In [1]: import numpy as np

In [2]: from numpy import linalg as LA

In [3]: np.set_printoptions(suppress=True, linewidth=120)

In [4]: tidy = lambda a: np.round(a, 3) + 0

In [5]: W0 = np.load("dump.npy")

In [6]: print(tidy(W0))
[[ 0.049 -0.049  0.021  0.049  0.021  0.106 -0.077  0.134  0.077  0.007]
 [-0.049  0.049 -0.021 -0.049 -0.021 -0.106  0.077 -0.134 -0.077 -0.007]
 [ 0.021 -0.021  0.009  0.021  0.009  0.045 -0.033  0.057  0.033  0.003]
 [ 0.049 -0.049  0.021  0.049  0.021  0.106 -0.077  0.134  0.077  0.007]
 [ 0.021 -0.021  0.009  0.021  0.009  0.045 -0.033  0.057  0.033  0.003]
 [ 0.106 -0.106  0.045  0.106  0.045  0.226 -0.166  0.287  0.166  0.015]
 [-0.077  0.077 -0.033 -0.077 -0.033 -0.166  0.122 -0.21  -0.122 -0.011]
 [ 0.134 -0.134  0.057  0.134  0.057  0.287 -0.21   0.363  0.21   0.019]
 [ 0.077 -0.077  0.033  0.077  0.033  0.166 -0.122  0.21   0.122  0.011]
 [ 0.007 -0.007  0.003  0.007  0.003  0.015 -0.011  0.019  0.011  0.001]]

In [7]: print(np.abs(np.diag(LA.qr(W0)[1])) > 1e-9)
[ True False False False False False False False False False]

In [8]: print(LA.lstsq(W0[:-1].T, W0[-1])[2])
1

In [9]: print(tidy(W0 @ LA.pinv(W0) @ W0))
[[ 0.049 -0.049  0.021  0.049  0.021  0.106 -0.077  0.134  0.077  0.007]
 [-0.049  0.049 -0.021 -0.049 -0.021 -0.106  0.077 -0.134 -0.077 -0.007]
 [ 0.021 -0.021  0.009  0.021  0.009  0.045 -0.033  0.057  0.033  0.003]
 [ 0.049 -0.049  0.021  0.049  0.021  0.106 -0.077  0.134  0.077  0.007]
 [ 0.021 -0.021  0.009  0.021  0.009  0.045 -0.033  0.057  0.033  0.003]
 [ 0.106 -0.106  0.045  0.106  0.045  0.226 -0.166  0.287  0.166  0.015]
 [-0.077  0.077 -0.033 -0.077 -0.033 -0.166  0.122 -0.21  -0.122 -0.011]
 [ 0.134 -0.134  0.057  0.134  0.057  0.287 -0.21   0.363  0.21   0.019]
 [ 0.077 -0.077  0.033  0.077  0.033  0.166 -0.122  0.21   0.122  0.011]
 [ 0.007 -0.007  0.003  0.007  0.003  0.015 -0.011  0.019  0.011  0.001]]

In [10]: print(tidy(np.trace(LA.pinv(W0) @ W0)))
1.0

In [11]: rng = np.random.default_rng(8533)

In [12]: idx = rng.permutation(10)

In [13]: print(idx)
[0 3 4 8 9 2 6 7 5 1]

In [14]: M2 = W0[idx][:, idx]

In [15]: print(tidy(M2))
[[ 0.049  0.049  0.021  0.077  0.007  0.021 -0.077  0.134  0.106 -0.049]
 [ 0.049  0.049  0.021  0.077  0.007  0.021 -0.077  0.134  0.106 -0.049]
 [ 0.021  0.021  0.009  0.033  0.003  0.009 -0.033  0.057  0.045 -0.021]
 [ 0.077  0.077  0.033  0.122  0.011  0.033 -0.122  0.21   0.166 -0.077]
 [ 0.007  0.007  0.003  0.011  0.001  0.003 -0.011  0.019  0.015 -0.007]
 [ 0.021  0.021  0.009  0.033  0.003  0.009 -0.033  0.057  0.045 -0.021]
 [-0.077 -0.077 -0.033 -0.122 -0.011 -0.033  0.122 -0.21  -0.166  0.077]
 [ 0.134  0.134  0.057  0.21   0.019  0.057 -0.21   0.363  0.287 -0.134]
 [ 0.106  0.106  0.045  0.166  0.015  0.045 -0.166  0.287  0.226 -0.106]
 [-0.049 -0.049 -0.021 -0.077 -0.007 -0.021  0.077 -0.134 -0.106  0.049]]

In [16]: print(np.allclose(M2, W0))
False

In [17]: print(tidy(np.diag(M2)))
[0.049 0.049 0.009 0.122 0.001 0.009 0.122 0.363 0.226 0.049]

In [18]: print(np.trace(M2))
1.0

In [19]: print(tidy(LA.svd(W0, compute_uv=False)))
[1. 0. 0. 0. 0. 0. 0. 0. 0. 0.]

In [20]: print(np.unravel_index(np.abs(W0).argmax(), W0.shape))
(np.int64(7), np.int64(7))

In [21]: W0[10]
IndexError: index 10 is out of bounds for axis 0 with size 10


In [22]: M = np.loadtxt("layer6.csv", delimiter=",")

In [23]: print(tidy(M))
[[ 0.591 -0.279  0.01  -0.075  0.111  0.257  0.113 -0.171 -0.172 -0.076 -0.055]
 [-0.279  0.66  -0.204 -0.117  0.209  0.18  -0.005  0.038  0.014  0.039 -0.111]
 [ 0.01  -0.204  0.627 -0.019  0.247 -0.111 -0.159  0.157  0.01   0.24  -0.103]
 [-0.075 -0.117 -0.019  0.598 -0.161  0.228 -0.299 -0.095  0.193  0.07   0.049]
 [ 0.111  0.209  0.247 -0.161  0.688  0.063 -0.124 -0.157  0.077 -0.058  0.137]
 [ 0.257  0.18  -0.111  0.228  0.063  0.655 -0.047  0.058 -0.157  0.17   0.013]
 [ 0.113 -0.005 -0.159 -0.299 -0.124 -0.047  0.55  -0.108  0.028  0.291  0.073]
 [-0.171  0.038  0.157 -0.095 -0.157  0.058 -0.108  0.6   -0.347  0.06   0.109]
 [-0.172  0.014  0.01   0.193  0.077 -0.157  0.028 -0.347  0.405  0.144  0.037]
 [-0.076  0.039  0.24   0.07  -0.058  0.17   0.291  0.06   0.144  0.697 -0.01 ]
 [-0.055 -0.111 -0.103  0.049  0.137  0.013  0.073  0.109  0.037 -0.01   0.929]]

In [24]: # a projection of rank 7

In [25]: print(tidy(LA.norm(M, "nuc")))
7.0

In [26]: print(tidy(LA.norm(M[6], 1)), tidy(LA.norm(M[6], np.inf)))
1.797 0.55

In [27]: print(tidy(LA.norm(M, 1)), tidy(LA.norm(M, np.inf)))
2.031 2.031

In [28]: print(tidy(LA.norm(M, axis=1)))
[0.769 0.813 0.792 0.773 0.829 0.809 0.741 0.775 0.637 0.835 0.964]

In [29]: print(np.allclose(M[:-1].T @ LA.lstsq(M[:-1].T, M[-1])[0], M[-1]))
True

In [30]: print(LA.lstsq(M[:-1].T, M[-1])[2])
7

In [31]: vec = np.array([1, 9, 3, 9, 0, 8, 7, 7, 4, 7, 8])

In [32]: print(np.trace(M))
7.0

In [33]: print(tidy(np.eye(11) - M))
[[ 0.409  0.279 -0.01   0.075 -0.111 -0.257 -0.113  0.171  0.172  0.076  0.055]
 [ 0.279  0.34   0.204  0.117 -0.209 -0.18   0.005 -0.038 -0.014 -0.039  0.111]
 [-0.01   0.204  0.373  0.019 -0.247  0.111  0.159 -0.157 -0.01  -0.24   0.103]
 [ 0.075  0.117  0.019  0.402  0.161 -0.228  0.299  0.095 -0.193 -0.07  -0.049]
 [-0.111 -0.209 -0.247  0.161  0.312 -0.063  0.124  0.157 -0.077  0.058 -0.137]
 [-0.257 -0.18   0.111 -0.228 -0.063  0.345  0.047 -0.058  0.157 -0.17  -0.013]
 [-0.113  0.005  0.159  0.299  0.124  0.047  0.45   0.108 -0.028 -0.291 -0.073]
 [ 0.171 -0.038 -0.157  0.095  0.157 -0.058  0.108  0.4    0.347 -0.06  -0.109]
 [ 0.172 -0.014 -0.01  -0.193 -0.077  0.157 -0.028  0.347  0.595 -0.144 -0.037]
 [ 0.076 -0.039 -0.24  -0.07   0.058 -0.17  -0.291 -0.06  -0.144  0.303  0.01 ]
 [ 0.055  0.111  0.103 -0.049 -0.137 -0.013 -0.073 -0.109 -0.037  0.01   0.071]]

In [34]: print(tidy(LA.eigvalsh(2 * M - np.eye(11))))
[-1. -1. -1. -1.  1.  1.  1.  1.  1.  1.  1.]

In [35]: print(np.allclose(M, M.T))
True

In [36]: print(np.trace(M))
7.0

In [37]: print(tidy(LA.matrix_power(M, 3)))
[[ 0.591 -0.279  0.01  -0.075  0.111  0.257  0.113 -0.171 -0.172 -0.076 -0.055]
 [-0.279  0.66  -0.204 -0.117  0.209  0.18  -0.005  0.038  0.014  0.039 -0.111]
 [ 0.01  -0.204  0.627 -0.019  0.247 -0.111 -0.159  0.157  0.01   0.24  -0.103]
 [-0.075 -0.117 -0.019  0.598 -0.161  0.228 -0.299 -0.095  0.193  0.07   0.049]
 [ 0.111  0.209  0.247 -0.161  0.688  0.063 -0.124 -0.157  0.077 -0.058  0.137]
 [ 0.257  0.18  -0.111  0.228  0.063  0.655 -0.047  0.058 -0.157  0.17   0.013]
 [ 0.113 -0.005 -0.159 -0.299 -0.124 -0.047  0.55  -0.108  0.028  0.291  0.073]
 [-0.171  0.038  0.157 -0.095 -0.157  0.058 -0.108  0.6   -0.347  0.06   0.109]
 [-0.172  0.014  0.01   0.193  0.077 -0.157  0.028 -0.347  0.405  0.144  0.037]
 [-0.076  0.039  0.24   0.07  -0.058  0.17   0.291  0.06   0.144  0.697 -0.01 ]
 [-0.055 -0.111 -0.103  0.049  0.137  0.013  0.073  0.109  0.037 -0.01   0.929]]

In [38]: print(tidy(np.sort(np.abs(LA.eigvals(M)))))
[0. 0. 0. 0. 1. 1. 1. 1. 1. 1. 1.]

In [39]: print(tidy(np.abs(LA.eigvals(M)).max()))
1.0

In [40]: print(tidy(LA.det(M)))
0.0

In [41]: th = np.radians(60)

In [42]: Rm = np.eye(11)

In [43]: Rm[5, 5] = Rm[10, 10] = np.cos(th)

In [44]: Rm[5, 10], Rm[10, 5] = -np.sin(th), np.sin(th)

In [45]: print(tidy(Rm))
[[ 1.     0.     0.     0.     0.     0.     0.     0.     0.     0.     0.   ]
 [ 0.     1.     0.     0.     0.     0.     0.     0.     0.     0.     0.   ]
 [ 0.     0.     1.     0.     0.     0.     0.     0.     0.     0.     0.   ]
 [ 0.     0.     0.     1.     0.     0.     0.     0.     0.     0.     0.   ]
 [ 0.     0.     0.     0.     1.     0.     0.     0.     0.     0.     0.   ]
 [ 0.     0.     0.     0.     0.     0.5    0.     0.     0.     0.    -0.866]
 [ 0.     0.     0.     0.     0.     0.     1.     0.     0.     0.     0.   ]
 [ 0.     0.     0.     0.     0.     0.     0.     1.     0.     0.     0.   ]
 [ 0.     0.     0.     0.     0.     0.     0.     0.     1.     0.     0.   ]
 [ 0.     0.     0.     0.     0.     0.     0.     0.     0.     1.     0.   ]
 [ 0.     0.     0.     0.     0.     0.866  0.     0.     0.     0.     0.5  ]]

In [46]: M2 = M @ Rm.T

In [47]: print(np.allclose(M @ M.T, M2 @ M2.T))
True

In [48]: print(np.allclose(LA.norm(M, axis=1), LA.norm(M2, axis=1)))
True

In [49]: print(tidy(np.abs(M2 - M).max(axis=0)))
[0.    0.    0.    0.    0.    0.811 0.    0.    0.    0.    0.561]
